$ python -q
>>> import numpy as np
>>> import numpy.linalg as la
>>> np.set_printoptions(precision=2, suppress=True, linewidth=160)
>>> feats = np.array([[3, -3, 3, 0, -3, 1, 2, 2],
...     [2, 3, -3, 3, 0, -3, 1, 2],
...     [2, 2, 3, -3, 3, 0, -3, 1],
...     [1, 2, 2, 3, -3, 3, 0, -3],
...     [-3, 1, 2, 2, 3, -3, 3, 0],
...     [0, -3, 1, 2, 2, 3, -3, 3],
...     [3, 0, -3, 1, 2, 2, 3, -3],
...     [-3, 3, 0, -3, 1, 2, 2, 3]])
>>> print(feats @ feats)
[[ 18 -12  16 -26  -1  32  -8   6]
 [  6  18 -12  16 -26  -1  32  -8]
 [ -8   6  18 -12  16 -26  -1  32]
 [ 32  -8   6  18 -12  16 -26  -1]
 [ -1  32  -8   6  18 -12  16 -26]
 [-26  -1  32  -8   6  18 -12  16]
 [ 16 -26  -1  32  -8   6  18 -12]
 [-12  16 -26  -1  32  -8   6  18]]
>>> la.determinant(feats)
Traceback (most recent call last):
  File "<python-input-5>", line 1, in <module>
    la.determinant(feats)
    ^^^^^^^^^^^^^^
AttributeError: module 'numpy.linalg' has no attribute 'determinant'
>>> print(np.sort(np.abs(la.eigvals(feats))))
[5.   5.   5.62 5.62 6.4  6.4  9.08 9.08]
>>> print(np.allclose(feats @ feats.T, feats.T @ feats))
True
>>> print(np.allclose(feats, feats.T))
False
>>> A2 = la.inv(feats)
>>> print(np.allclose(A2, feats.T))
False
>>> print((np.abs(A2) > 1e-9).astype(int))
[[1 1 1 1 1 1 1 1]
 [1 1 1 1 1 1 1 1]
 [1 1 1 1 1 1 1 1]
 [1 1 1 1 1 1 1 1]
 [1 1 1 1 1 1 1 1]
 [1 1 1 1 1 1 1 1]
 [1 1 1 1 1 1 1 1]
 [1 1 1 1 1 1 1 1]]
>>> print(la.det(feats) * A2)
[[ 208845.  169575.  240720.  -12750. -104805.  -39525.  188445. -117300.]
 [-117300.  208845.  169575.  240720.  -12750. -104805.  -39525.  188445.]
 [ 188445. -117300.  208845.  169575.  240720.  -12750. -104805.  -39525.]
 [ -39525.  188445. -117300.  208845.  169575.  240720.  -12750. -104805.]
 [-104805.  -39525.  188445. -117300.  208845.  169575.  240720.  -12750.]
 [ -12750. -104805.  -39525.  188445. -117300.  208845.  169575.  240720.]
 [ 240720.  -12750. -104805.  -39525.  188445. -117300.  208845.  169575.]
 [ 169575.  240720.  -12750. -104805.  -39525.  188445. -117300.  208845.]]
>>> print(round(la.slogdet(feats)[0], 2))
1.0
>>> print(np.round(feats @ A2, 2) + 0)
[[1. 0. 0. 0. 0. 0. 0. 0.]
 [0. 1. 0. 0. 0. 0. 0. 0.]
 [0. 0. 1. 0. 0. 0. 0. 0.]
 [0. 0. 0. 1. 0. 0. 0. 0.]
 [0. 0. 0. 0. 1. 0. 0. 0.]
 [0. 0. 0. 0. 0. 1. 0. 0.]
 [0. 0. 0. 0. 0. 0. 1. 0.]
 [0. 0. 0. 0. 0. 0. 0. 1.]]
>>> rng = np.random.default_rng(76)
>>> idx = rng.permutation(8)
>>> A2 = feats[:, idx] * rng.choice([-1, 1], 8)
>>> print(A2)
[[-3  3 -2 -2  3  0  1 -3]
 [ 0 -3 -2 -1 -3 -3 -3 -2]
 [ 3  3 -1  3 -2  3  0 -2]
 [-3  2  3  0 -2 -3  3 -1]
 [ 3  2  0 -3 -1 -2 -3  3]
 [ 2  1 -3  3  3 -2  3  0]
 [ 2 -3  3 -3  0 -1  2 -3]
 [ 1  0 -3 -2 -3  3  2  3]]
>>> U, _, vt = la.svd(feats.T @ A2)
>>> print(np.round(U @ vt, 2) + 0)
[[ 0.  0.  0.  0.  0.  0.  0. -1.]
 [ 0.  0.  0.  0. -1.  0.  0.  0.]
 [ 0.  1.  0.  0.  0.  0.  0.  0.]
 [ 0.  0.  0.  0.  0. -1.  0.  0.]
 [ 1.  0.  0.  0.  0.  0.  0.  0.]
 [ 0.  0.  0.  0.  0.  0.  1.  0.]
 [ 0.  0.  0. -1.  0.  0.  0.  0.]
 [ 0.  0. -1.  0.  0.  0.  0.  0.]]
>>> u = np.array([-2, -3, 1, -2, 0, 2, -1, 2])
>>> A2 = feats + np.outer(u, np.eye(8)[7])
>>> print(la.matrix_rank(A2 - feats))
1
>>> print(la.matrix_rank(la.inv(A2) - la.inv(feats), tol=1e-8))
1
>>> X = np.load("m.npy")
>>> print(X)
[[3. 1. 0. 0. 0. 0. 0. 0.]
 [0. 3. 1. 0. 0. 0. 0. 0.]
 [0. 0. 3. 1. 0. 0. 0. 0.]
 [0. 0. 0. 3. 1. 0. 0. 0.]
 [0. 0. 0. 0. 3. 1. 0. 0.]
 [0. 0. 0. 0. 0. 3. 1. 0.]
 [0. 0. 0. 0. 0. 0. 3. 1.]
 [0. 0. 0. 0. 0. 0. 0. 3.]]
>>> print(np.allclose(X @ X.T, X.T @ X))
False
>>> print((X - X.T) / 2)
[[ 0.   0.5  0.   0.   0.   0.   0.   0. ]
 [-0.5  0.   0.5  0.   0.   0.   0.   0. ]
 [ 0.  -0.5  0.   0.5  0.   0.   0.   0. ]
 [ 0.   0.  -0.5  0.   0.5  0.   0.   0. ]
 [ 0.   0.   0.  -0.5  0.   0.5  0.   0. ]
 [ 0.   0.   0.   0.  -0.5  0.   0.5  0. ]
 [ 0.   0.   0.   0.   0.  -0.5  0.   0.5]
 [ 0.   0.   0.   0.   0.   0.  -0.5  0. ]]
>>> print(X @ X)
[[9. 6. 1. 0. 0. 0. 0. 0.]
 [0. 9. 6. 1. 0. 0. 0. 0.]
 [0. 0. 9. 6. 1. 0. 0. 0.]
 [0. 0. 0. 9. 6. 1. 0. 0.]
 [0. 0. 0. 0. 9. 6. 1. 0.]
 [0. 0. 0. 0. 0. 9. 6. 1.]
 [0. 0. 0. 0. 0. 0. 9. 6.]
 [0. 0. 0. 0. 0. 0. 0. 9.]]
>>> A2 = np.array([[2], [0], [0], [2], [2], [0], [1], [1], [1]])
>>> W2 = np.array([[-1, 2, 3, 2, -2, -3, 1, 3, -1]])
>>> data = A2 @ W2
>>> print(data)
[[-2  4  6  4 -4 -6  2  6 -2]
 [ 0  0  0  0  0  0  0  0  0]
 [ 0  0  0  0  0  0  0  0  0]
 [-2  4  6  4 -4 -6  2  6 -2]
 [-2  4  6  4 -4 -6  2  6 -2]
 [ 0  0  0  0  0  0  0  0  0]
 [-1  2  3  2 -2 -3  1  3 -1]
 [-1  2  3  2 -2 -3  1  3 -1]
 [-1  2  3  2 -2 -3  1  3 -1]]
>>> vec = np.array([-1, 3, -2, 1, 3, -3, 0, -2])
>>> y = X @ vec
>>> print(y)
[ 0.  7. -5.  6.  6. -9. -2. -6.]
>>> print(la.solve(X, y + X[:, 4]))
[-1.  3. -2.  1.  4. -3.  0. -2.]
>>> print(la.solve(X, y))
[-1.  3. -2.  1.  3. -3.  0. -2.]
